$ ipython --no-banner

In [1]: import numpy as np

In [2]: np.set_printoptions(precision=2, suppress=True, linewidth=140)

In [3]: def rd(a):
   ...:     return np.round(a, 2) + 0
   ...: 

In [4]: other = np.array([[2, 0, 0], [2, 0, 0], [1, 2, 0]])

In [5]: W0 = other - other.T

In [6]: print(W0)
[[ 0 -2 -1]
 [ 2  0 -2]
 [ 1  2  0]]

In [7]: # null space of dimension 1

In [8]: left, s, vt = np.linalg.svd(W0)

In [9]: evecs = vt[:(s > 1e-8).sum()]

In [10]: rng = np.random.default_rng(15)

In [11]: x = W0[2] + -2 * W0[1] + rng.integers(2) * np.eye(3)[0]

In [12]: x
Out[12]: array([-2.,  2.,  4.])

In [13]: rd(evecs.T @ evecs)
Out[13]: 
array([[ 0.56,  0.22, -0.44],
       [ 0.22,  0.89,  0.22],
       [-0.44,  0.22,  0.56]])

In [14]: rk = np.linalg.matrix_rank(W0)

In [15]: rk
Out[15]: np.int64(2)

In [16]: N = np.linalg.svd(W0)[2][rk:].T

In [17]: [int(np.linalg.matrix_rank(W0[:i])) for i in range(1, len(W0) + 1)]
Out[17]: [1, 2, 2]

In [18]: rd(N @ N.T)
Out[18]: 
array([[ 0.44, -0.22,  0.44],
       [-0.22,  0.11, -0.22],
       [ 0.44, -0.22,  0.44]])

In [19]: [int(np.linalg.matrix_rank(np.delete(W0, i, axis=0))) for i in range(3)]
Out[19]: [2, 2, 2]

In [20]: np.allclose(W0 @ N, 0)
Out[20]: True

In [21]: N.shape
Out[21]: (3, 1)

In [22]: [int(np.linalg.matrix_rank(W0[:, :j + 1])) for j in range(3)]
Out[22]: [1, 2, 2]

In [23]: print(rd(np.linalg.norm(W0, 2) / np.linalg.norm(W0)))
0.71

In [24]: print(np.linalg.matrix_rank(W0, rtol=0.1))
2

In [25]: x = np.array([-2, -4, 5])

In [26]: print(rd(np.linalg.det(W0)))
0.0

In [27]: x @ W0 @ x
Out[27]: np.int64(0)

In [28]: O = np.linalg.solve(np.eye(3) - W0, np.eye(3) + W0)

In [29]: print(rd(np.linalg.det(O)))
1.0

In [30]: np.unique(W0.round(6), axis=0).shape
Out[30]: (3, 3)

In [31]: rd(W0 @ np.linalg.pinv(W0) @ W0)
Out[31]: 
array([[ 0., -2., -1.],
       [ 2.,  0., -2.],
       [ 1.,  2.,  0.]])

In [32]: np.linalg.lstsq(W0[:-1].T, W0[-1])[2]
Out[32]: np.int32(2)

In [33]: data = np.load("run18.npy")

In [34]: data
Out[34]: 
array([[-1, -2,  0,  0,  0,  0],
       [-1,  3,  0,  0,  0,  0],
       [ 0,  2,  0,  0,  0,  0],
       [ 0,  0, -1, -2,  0,  0],
       [ 0,  0, -1,  3,  0,  0],
       [ 0,  0,  0,  2,  0,  0],
       [ 0,  0,  0,  0, -1, -2],
       [ 0,  0,  0,  0, -1,  3],
       [ 0,  0,  0,  0,  0,  2]])

In [35]: other = data / np.sqrt((data ** 2).mean(axis=1, keepdims=True))

In [36]: print(rd(np.linalg.norm(other, axis=1)))
[2.45 2.45 2.45 2.45 2.45 2.45 2.45 2.45 2.45]

In [37]: print(rd(other[5]))
[0.   0.   0.   2.45 0.   0.  ]

In [38]: np.linalg.matrix_rank(other) == np.linalg.matrix_rank(data)
Out[38]: np.True_

In [39]: rd(data - data.mean(axis=1, keepdims=True))
Out[39]: 
array([[-0.5 , -1.5 ,  0.5 ,  0.5 ,  0.5 ,  0.5 ],
       [-1.33,  2.67, -0.33, -0.33, -0.33, -0.33],
       [-0.33,  1.67, -0.33, -0.33, -0.33, -0.33],
       [ 0.5 ,  0.5 , -0.5 , -1.5 ,  0.5 ,  0.5 ],
       [-0.33, -0.33, -1.33,  2.67, -0.33, -0.33],
       [-0.33, -0.33, -0.33,  1.67, -0.33, -0.33],
       [ 0.5 ,  0.5 ,  0.5 ,  0.5 , -0.5 , -1.5 ],
       [-0.33, -0.33, -0.33, -0.33, -1.33,  2.67],
       [-0.33, -0.33, -0.33, -0.33, -0.33,  1.67]])

In [40]: J = np.tanh(np.array([[-0.6, 0.5],
    ...:     [-0.8, -0.6],
    ...:     [-1.5, -0.2],
    ...:     [-1.0, -0.6],
    ...:     [-0.1, 0.8],
    ...:     [-0.1, 1.6],
    ...:     [-0.3, -0.4],
    ...:     [1.3, 2.1],
    ...:     [-0.8, 0.2],
    ...:     [0.7, 0.7],
    ...:     [-1.8, -0.8],
    ...:     [0.0, -0.5]]) @ np.array([[-0.6, -0.1, 1.7], [0.8, -1.3, 1.0]]))

In [41]: print(rd(J))
[[ 0.64 -0.53 -0.48]
 [ 0.    0.7  -0.96]
 [ 0.63  0.39 -0.99]
 [ 0.12  0.71 -0.98]
 [ 0.6  -0.77  0.56]
 [ 0.87 -0.97  0.89]
 [-0.14  0.5  -0.72]
 [ 0.72 -0.99  1.  ]
 [ 0.56 -0.18 -0.82]
 [ 0.14 -0.75  0.96]
 [ 0.41  0.84 -1.  ]
 [-0.38  0.57 -0.46]]

In [42]: O, Rm = np.linalg.qr(data)

In [43]: rd(O.T @ O)
Out[43]: 
array([[1., 0., 0., 0., 0., 0.],
       [0., 1., 0., 0., 0., 0.],
       [0., 0., 1., 0., 0., 0.],
       [0., 0., 0., 1., 0., 0.],
       [0., 0., 0., 0., 1., 0.],
       [0., 0., 0., 0., 0., 1.]])

In [44]: np.allclose(Rm.T @ Rm, data.T @ data)
Out[44]: True

In [45]: O.shape, Rm.shape
Out[45]: ((9, 6), (6, 6))

In [46]: rd(O @ Rm)
Out[46]: 
array([[-1., -2.,  0.,  0.,  0.,  0.],
       [-1.,  3.,  0.,  0.,  0.,  0.],
       [ 0.,  2.,  0.,  0.,  0.,  0.],
       [ 0.,  0., -1., -2.,  0.,  0.],
       [ 0.,  0., -1.,  3.,  0.,  0.],
       [ 0.,  0.,  0.,  2.,  0.,  0.],
       [ 0.,  0.,  0.,  0., -1., -2.],
       [ 0.,  0.,  0.,  0., -1.,  3.],
       [ 0.,  0.,  0.,  0.,  0.,  2.]])

In [47]: x = np.array([-5, -2, -7, 3, -1, 6])

In [48]: target = data @ x

In [49]: target
Out[49]: array([  9,  -1,  -4,   1,  16,   6, -11,  19,  12])

In [50]: target = target + 0.02 * rng.normal(size=9)

In [51]: rd(target)
Out[51]: array([  9.02,  -1.03,  -4.02,   1.01,  15.99,   6.01, -10.98,  18.97,  12.02])

In [52]: b, *_ = np.linalg.lstsq(data, target)

In [53]: print(rd(data.T @ (target - data @ b)))
[0. 0. 0. 0. 0. 0.]

In [54]: [round(float(np.linalg.norm(np.linalg.solve(data.T @ data + lam * np.eye(6), data.T @ target))), 2) for lam in (0, 1, 10, 100)]
Out[54]: [11.13, 8.79, 4.72, 1.06]

In [55]: b.round()
Out[55]: array([-5., -2., -7.,  3., -1.,  6.])

In [56]: rd(np.linalg.norm(target - data @ b))
Out[56]: np.float64(0.04)

In [57]: W1 = np.array([[0, 0, 2, 2, 2],
    ...:     [1, 0, 2, 0, 0],
    ...:     [2, 2, 0, 2, 2],
    ...:     [1, 1, 0, 0, 0],
    ...:     [2, 2, 0, 0, 2],
    ...:     [1, 2, 0, 1, 2]])

In [58]: b = np.array([3, 3, 5, 5, 4])

In [59]: H = np.maximum(data @ W1 + b, 0)

In [60]: rd((H > 0).mean(axis=0))
Out[60]: array([0.78, 0.78, 0.89, 1.  , 0.89])

In [61]: Z = np.array([[-3, -2], [2, -3], [-3, 1], [-2, 2], [-2, 0]])

In [62]: print(H @ Z)
[[ -7  -5]
 [-49  -6]
 [-54   0]
 [-25  11]
 [-29  -9]
 [-38 -10]
 [-21  11]
 [-45  -8]
 [-46 -12]]

In [63]: feats = np.loadtxt("data.csv", delimiter=",")

In [64]: print(feats)
[[-0.3 -2.  -0.3  0. ]
 [-0.8  0.2 -0.1  0.6]
 [ 0.3 -0.5 -0.1  0.7]
 [ 1.6  0.6  0.7 -1.8]]

In [65]: r0 = np.array([-1, 0])

In [66]: np.convolve(W0[1], r0)
Out[66]: array([-2,  0,  2,  0])

In [67]: print(np.correlate(W0[1], W0[2], "full"))
[ 0  4  2 -4 -2]

In [68]: x = np.array([-2, -1, -1, 1])

In [69]: h1 = np.maximum(feats @ x, 0)

In [70]: h1
Out[70]: array([2.9, 2.1, 0.7, 0. ])

In [71]: rd(feats.T @ h1)
Out[71]: array([-2.34, -5.73, -1.15,  1.75])

In [72]: other = np.array([[-2, -2], [1, 0], [-1, 0], [1, 0]])

In [73]: np.linalg.matrix_rank(np.vstack([feats, other.T]))
Out[73]: np.int64(4)

In [74]: rd(np.einsum("ik,kj->ji", feats, other))
Out[74]: 
array([[-1.1,  2.5, -0.3, -5.1],
       [ 0.6,  1.6, -0.6, -3.2]])

In [75]: rd(other.T @ feats.T)
Out[75]: 
array([[-1.1,  2.5, -0.3, -5.1],
       [ 0.6,  1.6, -0.6, -3.2]])

In [76]: idx = rng.permutation(4)

In [77]: other = feats[:, idx] * rng.choice([-1, 1], 4)

In [78]: other
Out[78]: 
array([[-0. , -0.3,  0.3, -2. ],
       [-0.6, -0.8,  0.1,  0.2],
       [-0.7,  0.3,  0.1, -0.5],
       [ 1.8,  1.6, -0.7,  0.6]])

In [79]: left, _, vt = np.linalg.svd(feats.T @ other)

In [80]: idx
Out[80]: array([3, 0, 2, 1])

In [81]: rd(other - other[0])
Out[81]: 
array([[ 0. ,  0. ,  0. ,  0. ],
       [-0.6, -0.5, -0.2,  2.2],
       [-0.7,  0.6, -0.2,  1.5],
       [ 1.8,  1.9, -1. ,  2.6]])

In [82]: rd(other.mean(axis=0))
Out[82]: array([ 0.13,  0.2 , -0.05, -0.42])

In [83]: arr = np.array([[1.36, 0.32, 0.0], [-1.87, -0.44, 0.0]])

In [84]: # column 0 dominates

In [85]: rd(np.linalg.norm(feats, axis=1))
Out[85]: array([2.04, 1.02, 0.92, 2.58])

In [86]: np.linalg.norm(feats, axis=1).argmax()
Out[86]: np.int64(3)

In [87]: rd(np.linalg.norm(feats, axis=0))
Out[87]: array([1.84, 2.16, 0.77, 2.02])

In [88]: left, s, vt = np.linalg.svd(arr)

In [89]: evecs = vt[:(s > 1e-8).sum()]

In [90]: x = arr[1] + -1 * arr[0] + rng.integers(2) * np.eye(3)[0]

In [91]: rd(x)
Out[91]: array([-2.23, -0.76,  0.  ])

In [92]: rd(np.linalg.norm(x - evecs.T @ evecs @ x))
Out[92]: np.float64(0.23)

In [93]: np.linalg.matrix_rank(np.vstack([arr, x]))
Out[93]: np.int64(2)

In [94]: def softmax(z):
    ...:     e = np.exp(z - z.max(axis=-1, keepdims=True))
    ...:     return e / e.sum(axis=-1, keepdims=True)
    ...: 

In [95]: rd(softmax(arr[1] + 3))
Out[95]: array([0.09, 0.36, 0.56])

In [96]: print(rd(softmax(10 * arr[1])))
[0.   0.01 0.99]

In [97]: rd(softmax(arr[1]))
Out[97]: array([0.09, 0.36, 0.56])

In [98]: scores = arr @ arr.T / np.sqrt(3)

In [99]: softmax(scores).round(6).argmax(axis=1)
Out[99]: array([0, 1])

In [100]: rd(softmax(scores)[1] @ arr)
Out[100]: array([-1.79, -0.42,  0.  ])

In [101]: th = np.radians(120)

In [102]: Rm = np.eye(3)

In [103]: Rm[1, 1] = Rm[2, 2] = np.cos(th)

In [104]: Rm[1, 2], Rm[2, 1] = -np.sin(th), np.sin(th)

In [105]: rd(Rm)
Out[105]: 
array([[ 1.  ,  0.  ,  0.  ],
       [ 0.  , -0.5 , -0.87],
       [ 0.  ,  0.87, -0.5 ]])

In [106]: other = arr @ Rm.T

In [107]: rd(np.linalg.svd(arr, compute_uv=False)), rd(np.linalg.svd(other, compute_uv=False))
Out[107]: (array([2.38, 0.  ]), array([2.38, 0.  ]))

In [108]: np.allclose(arr @ arr.T, other @ other.T)
Out[108]: True

In [109]: np.allclose(np.linalg.norm(arr, axis=1), np.linalg.norm(other, axis=1))
Out[109]: True

In [110]: M = np.array([[-1.98, 0.0, -1.0, -1.0],
     ...:     [1.0, 2.02, 3.0, 0.0],
     ...:     [0.0, 2.0, 3.02, 3.0],
     ...:     [-2.0, 0.0, -1.0, -0.98]])

In [111]: W1 = np.array([[0, 2, 0, 0, 1, 0],
     ...:     [2, 1, 0, 1, 1, 1],
     ...:     [1, 0, 2, 2, 1, 2],
     ...:     [1, 2, 0, 2, 0, 0]])

In [112]: b = np.array([-3, 2, -3, -2, 1, 1])

In [113]: H = np.maximum(M @ W1 + b, 0)

In [114]: np.linalg.matrix_rank(H)
Out[114]: np.int64(2)

In [115]: H
Out[115]: 
array([[ 0.  ,  0.  ,  0.  ,  0.  ,  0.  ,  0.  ],
       [ 4.04,  6.02,  3.  ,  6.02,  7.02,  9.02],
       [ 7.02, 10.  ,  3.04, 12.04,  6.02,  9.04],
       [ 0.  ,  0.  ,  0.  ,  0.  ,  0.  ,  0.  ]])

In [116]: (H > 0).mean(axis=0)
Out[116]: array([0.5, 0.5, 0.5, 0.5, 0.5, 0.5])

In [117]: Z = np.array([[1, -1], [-2, -3], [-2, -2], [0, -2], [3, -2], [-1, 0]])

In [118]: (H @ Z).round(6).argmax(axis=1)
Out[118]: array([0, 0, 0, 0])

In [119]: rd(H @ Z)
Out[119]: 
array([[  0.  ,   0.  ],
       [ -1.96, -54.18],
       [-10.04, -79.22],
       [  0.  ,   0.  ]])

In [120]: left, s, vt = np.linalg.svd(W0)

In [121]: rd(s)
Out[121]: array([3., 3., 0.])

In [122]: np.argmax(s[:-1] / (s[1:] + 1e-6)) + 1
Out[122]: np.int64(2)

In [123]: other = left[:, :2] @ np.diag(s[:2]) @ vt[:2]

In [124]: print(rd(np.linalg.norm(W0 - other) / np.linalg.norm(W0)))
0.0

In [125]: np.linalg.matrix_rank(other)
Out[125]: np.int64(2)

In [126]: rd(np.linalg.norm(W0 - other, 2)), rd(s[2])
Out[126]: (np.float64(0.0), np.float64(0.0))

In [127]: print(rd(other))
[[ 0. -2. -1.]
 [ 2.  0. -2.]
 [ 1.  2.  0.]]

In [128]: M.sum(axis=0)
Out[128]: array([-2.98,  4.02,  4.02,  1.02])

In [129]: rd(M.mean(axis=0))
Out[129]: array([-0.74,  1.  ,  1.  ,  0.26])

In [130]: np.unravel_index(np.abs(M).argmax(), M.shape)
Out[130]: (np.int64(2), np.int64(2))

In [131]: print(rd(np.linalg.svd(M, compute_uv=False)))
[6.06 2.67 2.07 0.  ]

In [132]: print(np.einsum("ii->", M))
2.08

In [133]: rd(np.linalg.det(M.T))
Out[133]: np.float64(0.08)

In [134]: print(rd(np.linalg.eigvals(M).sum().real))
2.08

In [135]: rd(np.poly(M))
Out[135]: array([  1.  ,  -2.08, -11.88,  -3.52,   0.08])

In [136]: rd(np.linalg.eigvals(M))
Out[136]: array([-2.34, -0.34,  0.02,  4.74])

In [137]: m1 = np.load("m.npy")

In [138]: m1
Out[138]: 
array([[  1.14, -20.18,   7.32],
       [  1.85, -12.56,   1.97],
       [ -9.36,  -1.22,  -2.68],
       [  5.18, -10.51,   2.74],
       [  6.28,  10.78,   1.3 ],
       [ -3.3 ,  -7.09,   0.6 ],
       [ -9.27,  -3.53, -22.74],
       [  5.61,   7.42,   2.96],
       [  6.14, -18.59,   1.52],
       [-11.47,  -6.56,   2.41],
       [-10.19,  -5.06, -14.  ]])

In [139]: Xs = m1 - m1.mean(axis=0)

In [140]: left, s, vt = np.linalg.svd(Xs, full_matrices=False)

In [141]: print((np.sign(left[:, 0]) == np.sign(left[0, 0])).astype(int))
[1 1 0 1 0 1 0 0 1 0 0]

In [142]: np.linalg.matrix_rank(Xs)
Out[142]: np.int64(3)

In [143]: rd(np.abs(vt[-1]))
Out[143]: array([0.78, 0.14, 0.61])

In [144]: rd(vt[0] * np.sign(vt[0, np.abs(vt[0]).argmax()]))
Out[144]: array([ 0.45, -0.55,  0.7 ])

In [145]: Xs = m1 - m1.mean(axis=0)

In [146]: evecs = np.linalg.svd(Xs)[2][:2]

In [147]: other = Xs - Xs @ evecs.T @ evecs

In [148]: np.linalg.norm(other, axis=1).round(6).argmax()
Out[148]: np.int64(9)

In [149]: print(rd(other.std(axis=0)))
[3.68 0.63 2.84]

In [150]: rd(softmax(m1).sum(axis=1))
Out[150]: array([1., 1., 1., 1., 1., 1., 1., 1., 1., 1., 1.])

In [151]: rd(softmax(m1[4] + -3))
Out[151]: array([0.01, 0.99, 0.  ])

In [152]: rd(softmax(m1[4]))
Out[152]: array([0.01, 0.99, 0.  ])

In [153]: scores = m1 @ m1.T / np.sqrt(3)

In [154]: softmax(scores).round(6).argmax(axis=1)
Out[154]: array([0, 0, 6, 0, 4, 0, 6, 4, 0, 9, 6])

In [155]: rd(softmax(scores)[4] @ m1)
Out[155]: array([ 6.28, 10.78,  1.3 ])

In [156]: rd(softmax(scores))
Out[156]: 
array([[1.  , 0.  , 0.  , 0.  , 0.  , 0.  , 0.  , 0.  , 0.  , 0.  , 0.  ],
       [1.  , 0.  , 0.  , 0.  , 0.  , 0.  , 0.  , 0.  , 0.  , 0.  , 0.  ],
       [0.  , 0.  , 0.  , 0.  , 0.  , 0.  , 1.  , 0.  , 0.  , 0.  , 0.  ],
       [0.98, 0.  , 0.  , 0.  , 0.  , 0.  , 0.  , 0.  , 0.02, 0.  , 0.  ],
       [0.  , 0.  , 0.  , 0.  , 1.  , 0.  , 0.  , 0.  , 0.  , 0.  , 0.  ],
       [1.  , 0.  , 0.  , 0.  , 0.  , 0.  , 0.  , 0.  , 0.  , 0.  , 0.  ],
       [0.  , 0.  , 0.  , 0.  , 0.  , 0.  , 1.  , 0.  , 0.  , 0.  , 0.  ],
       [0.  , 0.  , 0.  , 0.  , 1.  , 0.  , 0.  , 0.  , 0.  , 0.  , 0.  ],
       [0.99, 0.  , 0.  , 0.  , 0.  , 0.  , 0.  , 0.  , 0.01, 0.  , 0.  ],
       [0.  , 0.  , 0.  , 0.  , 0.  , 0.  , 0.  , 0.  , 0.  , 1.  , 0.  ],
       [0.  , 0.  , 0.  , 0.  , 0.  , 0.  , 1.  , 0.  , 0.  , 0.  , 0.  ]])
